$ python3 -q
>>> import numpy as np
>>> np.set_printoptions(precision=2, suppress=True, linewidth=140, sign=" ")
>>> rd = lambda a: np.round(a, 2) + 0
>>> data = np.load("block12.npy")
>>> data
array([[ 6,  7,  4,  0,  7,  1,  7,  0,  4,  8],
       [ 7,  6,  7,  4,  0,  7,  1,  7,  0,  4],
       [ 4,  7,  6,  7,  4,  0,  7,  1,  7,  0],
       [ 0,  4,  7,  6,  7,  4,  0,  7,  1,  7],
       [ 7,  0,  4,  7,  6,  7,  4,  0,  7,  1],
       [ 1,  7,  0,  4,  7,  6,  7,  4,  0,  7],
       [ 7,  1,  7,  0,  4,  7,  6,  7,  4,  0],
       [ 0,  7,  1,  7,  0,  4,  7,  6,  7,  4],
       [ 4,  0,  7,  1,  7,  0,  4,  7,  6,  7],
       [ 8,  4,  0,  7,  1,  7,  0,  4,  7,  6]])
>>> # symmetric, so the eigenvalues are real
>>> np.trace(data)
np.int64(60)
>>> rd(np.linalg.norm(data, "nuc"))
np.float64(119.55)
>>> np.linalg.norm(data, axis=1).argmax()
np.int64(0)
>>> print(data[4] @ data[9])
215
>>> rd(np.linalg.norm(data[4] - data[9]))
np.float64(10.72)
>>> rd(np.linalg.norm(data, 2))
np.float64(43.2)
>>> rd(np.linalg.norm(data, 1)), rd(np.linalg.norm(data, np.inf))
(np.float64(44.0), np.float64(44.0))
>>> print(rd(np.linalg.norm(data) ** 2 / np.linalg.norm(data, 2) ** 2))
1.44
>>> f, g = data[3], data[1]
>>> print(f @ f)
265
>>> print(f @ g)
202
>>> p = (f @ g) / (f @ f) * f
>>> print(np.outer(f, g))
[[  0   0   0   0   0   0   0   0   0   0]
 [ 28  24  28  16   0  28   4  28   0  16]
 [ 49  42  49  28   0  49   7  49   0  28]
 [ 42  36  42  24   0  42   6  42   0  24]
 [ 49  42  49  28   0  49   7  49   0  28]
 [ 28  24  28  16   0  28   4  28   0  16]
 [  0   0   0   0   0   0   0   0   0   0]
 [ 49  42  49  28   0  49   7  49   0  28]
 [  7   6   7   4   0   7   1   7   0   4]
 [ 49  42  49  28   0  49   7  49   0  28]]
>>> rd(g - p)
array([ 7.  ,  2.95,  1.66, -0.57, -5.34,  3.95,  1.  ,  1.66, -0.76, -1.34])
>>> np.linalg.matrix_rank(np.outer(f, g))
np.int64(1)
>>> ev, V = np.linalg.eigh(data)
>>> rd(V.T @ data @ V)
array([[-13.56,   0.  ,   0.  ,   0.  ,   0.  ,   0.  ,   0.  ,   0.  ,   0.  ,   0.  ],
       [  0.  , -13.14,   0.  ,   0.  ,   0.  ,   0.  ,   0.  ,   0.  ,   0.  ,   0.  ],
       [  0.  ,   0.  ,  -1.73,   0.  ,   0.  ,   0.  ,   0.  ,   0.  ,   0.  ,   0.  ],
       [  0.  ,   0.  ,   0.  ,  -1.34,   0.  ,   0.  ,   0.  ,   0.  ,   0.  ,   0.  ],
       [  0.  ,   0.  ,   0.  ,   0.  ,   7.43,   0.  ,   0.  ,   0.  ,   0.  ,   0.  ],
       [  0.  ,   0.  ,   0.  ,   0.  ,   0.  ,   7.78,   0.  ,   0.  ,   0.  ,   0.  ],
       [  0.  ,   0.  ,   0.  ,   0.  ,   0.  ,   0.  ,   9.04,   0.  ,   0.  ,   0.  ],
       [  0.  ,   0.  ,   0.  ,   0.  ,   0.  ,   0.  ,   0.  ,   9.5 ,   0.  ,   0.  ],
       [  0.  ,   0.  ,   0.  ,   0.  ,   0.  ,   0.  ,   0.  ,   0.  ,  12.81,   0.  ],
       [  0.  ,   0.  ,   0.  ,   0.  ,   0.  ,   0.  ,   0.  ,   0.  ,   0.  ,  43.2 ]])
>>> rd(np.linalg.eigvalsh(data @ data))
array([    1.8 ,     3.01,    55.22,    60.53,    81.8 ,    90.29,   164.21,   172.76,   183.77,  1866.62])
>>> rd(V.T @ V)
array([[ 1.,  0.,  0.,  0.,  0.,  0.,  0.,  0.,  0.,  0.],
       [ 0.,  1.,  0.,  0.,  0.,  0.,  0.,  0.,  0.,  0.],
       [ 0.,  0.,  1.,  0.,  0.,  0.,  0.,  0.,  0.,  0.],
       [ 0.,  0.,  0.,  1.,  0.,  0.,  0.,  0.,  0.,  0.],
       [ 0.,  0.,  0.,  0.,  1.,  0.,  0.,  0.,  0.,  0.],
       [ 0.,  0.,  0.,  0.,  0.,  1.,  0.,  0.,  0.,  0.],
       [ 0.,  0.,  0.,  0.,  0.,  0.,  1.,  0.,  0.,  0.],
       [ 0.,  0.,  0.,  0.,  0.,  0.,  0.,  1.,  0.,  0.],
       [ 0.,  0.,  0.,  0.,  0.,  0.,  0.,  0.,  1.,  0.],
       [ 0.,  0.,  0.,  0.,  0.,  0.,  0.,  0.,  0.,  1.]])
>>> print(rd(V @ np.diag(ev) @ V.T))
[[ 6.  7.  4.  0.  7.  1.  7.  0.  4.  8.]
 [ 7.  6.  7.  4.  0.  7.  1.  7.  0.  4.]
 [ 4.  7.  6.  7.  4.  0.  7.  1.  7.  0.]
 [ 0.  4.  7.  6.  7.  4.  0.  7.  1.  7.]
 [ 7.  0.  4.  7.  6.  7.  4.  0.  7.  1.]
 [ 1.  7.  0.  4.  7.  6.  7.  4.  0.  7.]
 [ 7.  1.  7.  0.  4.  7.  6.  7.  4.  0.]
 [ 0.  7.  1.  7.  0.  4.  7.  6.  7.  4.]
 [ 4.  0.  7.  1.  7.  0.  4.  7.  6.  7.]
 [ 8.  4.  0.  7.  1.  7.  0.  4.  7.  6.]]
>>> (ev > 1e-8).sum(), (ev < -1e-8).sum()
(np.int64(6), np.int64(4))
>>> rd(np.linalg.eigvalsh(data).min())
np.float64(-13.56)
>>> F = np.load("mat.npy")
>>> F
array([[ 1,  1,  1,  1, -1, -1, -1, -1],
       [ 1,  1,  1,  1,  1,  1,  1,  1],
       [ 1,  1, -1, -1,  1,  1, -1, -1],
       [ 1,  1, -1, -1, -1, -1,  1,  1],
       [ 1, -1, -1,  1, -1,  1,  1, -1]])
>>> t3 = np.stack([F, -1 * F, F[::-1]])
>>> (t3 @ F.T).shape
(3, 5, 5)
>>> t3.shape
(3, 5, 8)
>>> np.einsum("bij,cij->bc", t3, t3)
array([[ 40, -40,   8],
       [-40,  40,  -8],
       [  8,  -8,  40]])
>>> out = np.array([[1, 3], [2, -1]])
>>> A = np.kron(np.eye(2, dtype=int), out)
>>> print(A)
[[ 1  3  0  0]
 [ 2 -1  0  0]
 [ 0  0  1  3]
 [ 0  0  2 -1]]
>>> # splits into 2 blocks
>>> W1 = np.array([[0, -1, 2, 1, 0, -2],
...     [-2, 0, 2, -1, 2, -2],
...     [0, 0, 0, 0, 2, -2],
...     [2, 0, 2, 2, 2, 1]])
>>> b = np.array([1, 3, -2, 3, 3, -3])
>>> act = np.maximum(A @ W1 + b, 0)
>>> (act > 0).mean(axis=0)
array([ 0.5,  1. ,  0.5,  1. ,  1. ,  0. ])
>>> act
array([[  0,   2,   6,   1,   9,   0],
       [  3,   1,   0,   6,   1,   0],
       [  7,   3,   4,   9,  11,   0],
       [  0,   3,   0,   1,   5,   0]])
>>> cent = np.array([[1, 2, 0], [0, 1, 2], [1, 2, 3], [2, 0, 2], [1, 2, 3], [2, 2, 2]])
>>> (act @ cent).round(6).argmax(axis=1)
array([ 2,  2,  2,  2])
>>> print(W1 @ cent)
[[ 0 -1  2]
 [-4  0  6]
 [-2  0  2]
 [12 14 18]]
>>> ev, V = np.linalg.eig(A)
>>> rd(ev)
array([ 2.65, -2.65,  2.65, -2.65])
>>> rd(np.prod(ev))
np.float64(49.0)
>>> out = np.array([[-2, 3], [2, 0]])
>>> cent = np.kron(out, A)
>>> cent.shape
(8, 8)
>>> rd(np.linalg.norm(cent, 2)), rd(np.linalg.norm(out, 2) * np.linalg.norm(A, 2))
(np.float64(12.17), np.float64(12.17))
>>> cent
array([[-2, -6,  0,  0,  3,  9,  0,  0],
       [-4,  2,  0,  0,  6, -3,  0,  0],
       [ 0,  0, -2, -6,  0,  0,  3,  9],
       [ 0,  0, -4,  2,  0,  0,  6, -3],
       [ 2,  6,  0,  0,  0,  0,  0,  0],
       [ 4, -2,  0,  0,  0,  0,  0,  0],
       [ 0,  0,  2,  6,  0,  0,  0,  0],
       [ 0,  0,  4, -2,  0,  0,  0,  0]])
>>> rd(np.linalg.det(A[::-1]))
np.float64(49.0)
>>> rd(np.linalg.eigvals(A))
array([ 2.65, -2.65,  2.65, -2.65])
>>> print(np.einsum("ii->", A))
0
>>> Q = A.astype(float).copy()
>>> for j in range(4):
...     Q[:, j] -= Q[:, :j] @ (Q[:, :j].T @ Q[:, j])
...     Q[:, j] /= np.linalg.norm(Q[:, j])
... 
>>> rd(Q.T @ Q)
array([[ 1.,  0.,  0.,  0.],
       [ 0.,  1.,  0.,  0.],
       [ 0.,  0.,  1.,  0.],
       [ 0.,  0.,  0.,  1.]])
>>> rd(Q.T @ A)
array([[ 2.24,  0.45,  0.  ,  0.  ],
       [ 0.  ,  3.13,  0.  ,  0.  ],
       [ 0.  ,  0.  ,  2.24,  0.45],
       [ 0.  ,  0.  ,  0.  ,  3.13]])
>>> E = np.load("out11.npy")
>>> E
array([[ -0.1,  -0.3,   3. ,   0.1,   0.9,   0.5,  -1.2],
       [ -0.9,   0.2, -13. ,  -0.1,   1.5,  -0.6,   1. ],
       [  0.1,   1. ,  -9. ,  -0.6,  -0.4,   1.3,   0.2]])
>>> # column 2 dominates
>>> out = E / np.sqrt((E ** 2).mean(axis=1, keepdims=True))
>>> np.linalg.matrix_rank(out) == np.linalg.matrix_rank(E)
np.True_
>>> rd(out[0])
array([-0.08, -0.23,  2.33,  0.08,  0.7 ,  0.39, -0.93])
>>> np.linalg.matrix_rank(E - E.mean(axis=1, keepdims=True))
np.int64(3)
>>> rng = np.random.default_rng(605)
>>> out = F + rng.integers(-2, 3, (5, 1)) @ rng.integers(-2, 3, (1, 8))
>>> out
array([[ 0,  0,  1,  0,  0, -1,  0, -1],
       [-1, -1,  1, -1,  3,  1,  3,  1],
       [ 3,  3, -1,  1, -1,  1, -3, -1],
       [ 3,  3, -1,  1, -3, -1, -1,  1],
       [ 2,  0, -1,  2, -2,  1,  0, -1]])
>>> print(out - F)
[[-1 -1  0 -1  1  0  1  0]
 [-2 -2  0 -2  2  0  2  0]
 [ 2  2  0  2 -2  0 -2  0]
 [ 2  2  0  2 -2  0 -2  0]
 [ 1  1  0  1 -1  0 -1  0]]
>>> print(np.linalg.matrix_rank(out - F, tol=1e-8))
1
>>> print(rd(np.linalg.svd(out - F, compute_uv=False)))
[ 8.37  0.    0.    0.    0.  ]
>>> W1 = np.array([[0, -1, 2, -3, -3],
...     [2, 3, -3, 2, -3],
...     [-2, 1, 0, 1, -1],
...     [-2, 3, 3, 2, 0],
...     [0, 2, -3, -2, 0],
...     [1, -2, -3, 0, 3],
...     [0, -3, 3, -3, 1]])
>>> b = np.array([0, 0, -2, 2, -3])
>>> act = np.maximum(E @ W1 + b, 0)
>>> (act > 0).astype(int)
array([[ 0,  1,  0,  1,  0],
       [ 1,  0,  0,  0,  1],
       [ 1,  0,  0,  0,  1]])
>>> rd((act > 0).mean(axis=0))
array([ 0.67,  0.33,  0.  ,  0.33,  0.67])
>>> cent = np.array([[-7, 4, -4], [-7, -9, 0], [3, 4, -6], [0, 4, -6], [2, 9, 3]])
>>> (act @ cent).round(6).argmax(axis=1)
array([ 1,  1,  1])
>>> x0 = np.array([2, -2, 0, -1, 0, 2, -1])
>>> h1 = np.maximum(E @ x0, 0)
>>> np.flatnonzero(h1 > 1e-9)
array([ 0,  2])
>>> rd(np.maximum(E @ x0, 0) - np.maximum(-E @ x0, 0))
array([ 2.5, -4.3,  1.2])
>>> E @ E
Traceback (most recent call last):
  File "<python-input-85>", line 1, in <module>
    E @ E
    ~~^~~
ValueError: matmul: Input operand 1 has a mismatch in its core dimension 0, with gufunc signature (n?,k),(k,m?)->(n?,m?) (size 3 is different from 7)
>>> G = E.T @ E
>>> np.linalg.matrix_rank(G)
np.int64(3)
>>> out = np.array([[-2, -3, 2, -3, 2, 1, -3, -2, -1, -2],
...     [0, -3, -3, 1, -3, -2, 0, 2, 2, 2],
...     [0, 2, -2, -3, -3, 3, -1, -3, -2, 3],
...     [-2, -2, 0, 0, -1, -3, -2, -3, 3, 0],
...     [1, -2, -3, 2, -3, 1, 3, -1, 3, 3],
...     [-2, -3, 3, -2, 0, 1, 1, -2, 1, -2],
...     [1, 3, -3, -1, -2, -2, 2, -2, -3, 0],
...     [2, -3, 0, -3, 0, 2, 3, -2, -1, 3],
...     [2, 3, 1, -2, 2, 0, -3, 3, -1, -1],
...     [2, 2, 0, -3, 3, 2, 3, 0, -2, 0]])
>>> J = np.triu(out)
>>> J
array([[-2, -3,  2, -3,  2,  1, -3, -2, -1, -2],
       [ 0, -3, -3,  1, -3, -2,  0,  2,  2,  2],
       [ 0,  0, -2, -3, -3,  3, -1, -3, -2,  3],
       [ 0,  0,  0,  0, -1, -3, -2, -3,  3,  0],
       [ 0,  0,  0,  0, -3,  1,  3, -1,  3,  3],
       [ 0,  0,  0,  0,  0,  1,  1, -2,  1, -2],
       [ 0,  0,  0,  0,  0,  0,  2, -2, -3,  0],
       [ 0,  0,  0,  0,  0,  0,  0, -2, -1,  3],
       [ 0,  0,  0,  0,  0,  0,  0,  0, -1, -1],
       [ 0,  0,  0,  0,  0,  0,  0,  0,  0,  0]])
>>> # triangular, det is the product of the diagonal
>>> print(np.prod(np.diag(J)), rd(np.linalg.det(J)))
0 0.0
>>> np.linalg.matrix_rank(J - J[0, 0] * np.eye(10))
np.int64(9)
>>> [int(np.linalg.matrix_rank(np.linalg.matrix_power(J, p))) for p in range(1, 11)]
[9, 8, 8, 8, 8, 8, 8, 8, 8, 8]
>>> left, s, Vh = np.linalg.svd(J)
>>> np.argmax(s[:-1] / (s[1:] + 1e-6)) + 1
np.int64(9)
>>> out = left[:, :9] @ np.diag(s[:9]) @ Vh[:9]
>>> np.linalg.matrix_rank(out)
np.int64(9)
>>> rd(np.linalg.norm(J - out, 2)), s[9]
(np.float64(0.0), np.float64(0.0))
>>> np.allclose(J[:-1].T @ np.linalg.lstsq(J[:-1].T, J[-1])[0], J[-1])
True
>>> np.linalg.lstsq(J[:-1].T, J[-1])[2]
np.int32(9)
>>> rd(J @ np.linalg.pinv(J) @ J)
array([[-2., -3.,  2., -3.,  2.,  1., -3., -2., -1., -2.],
       [ 0., -3., -3.,  1., -3., -2.,  0.,  2.,  2.,  2.],
       [ 0.,  0., -2., -3., -3.,  3., -1., -3., -2.,  3.],
       [ 0.,  0.,  0.,  0., -1., -3., -2., -3.,  3.,  0.],
       [ 0.,  0.,  0.,  0., -3.,  1.,  3., -1.,  3.,  3.],
       [ 0.,  0.,  0.,  0.,  0.,  1.,  1., -2.,  1., -2.],
       [ 0.,  0.,  0.,  0.,  0.,  0.,  2., -2., -3.,  0.],
       [ 0.,  0.,  0.,  0.,  0.,  0.,  0., -2., -1.,  3.],
       [ 0.,  0.,  0.,  0.,  0.,  0.,  0.,  0., -1., -1.],
       [ 0.,  0.,  0.,  0.,  0.,  0.,  0.,  0.,  0.,  0.]])
>>> idx = rng.permutation(10)
>>> idx
array([ 5,  1,  2,  7,  9,  6,  4,  0,  3,  8])
>>> out = J[idx][:, idx]
>>> np.trace(out)
np.int64(-10)
>>> rd(np.linalg.norm(J, 2) / np.linalg.norm(J))
np.float64(0.57)
>>> np.linalg.cond(J) > 100
np.True_
>>> np.linalg.matrix_rank(J, rtol=0.1)
np.int64(8)
>>> print(np.argsort(-np.linalg.norm(J, axis=0).round(6), kind="stable")[:3])
[ 9  7  8]
>>> X = np.load("run0.npy")
>>> rd(X)
array([[ 0.04, -0.05, -0.96,  0.21,  0.16],
       [ 0.36,  0.64,  0.11,  0.67, -0.07],
       [ 0.61, -0.3 , -0.1 , -0.11, -0.72],
       [ 0.14, -0.7 ,  0.22,  0.59,  0.3 ],
       [-0.69, -0.08, -0.03,  0.39, -0.61]])
>>> # keeps lengths
>>> np.linalg.norm(X, axis=1).argmax()
np.int64(0)
>>> rd(np.linalg.norm(X[0], 1)), rd(np.linalg.norm(X[0], np.inf))
(np.float64(1.42), np.float64(0.96))
>>> rd(X[0] @ X[4])
np.float64(0.0)
>>> rd(np.linalg.norm(X, axis=1))
array([ 1.,  1.,  1.,  1.,  1.])
>>> x0 = np.array([3, 1, 2, 2, 1])
>>> print(5 - np.linalg.matrix_rank(X - np.eye(5), tol=1e-8))
0
>>> rd(np.linalg.inv(X))
array([[ 0.04,  0.36,  0.61,  0.14, -0.69],
       [-0.05,  0.64, -0.3 , -0.7 , -0.08],
       [-0.96,  0.11, -0.1 ,  0.22, -0.03],
       [ 0.21,  0.67, -0.11,  0.59,  0.39],
       [ 0.16, -0.07, -0.72,  0.3 , -0.61]])
>>> rd(np.linalg.norm(x0)), rd(np.linalg.norm(X @ x0))
(np.float64(4.36), np.float64(4.36))
>>> print(rd(np.abs(np.linalg.eigvals(X))))
[ 1.  1.  1.  1.  1.]
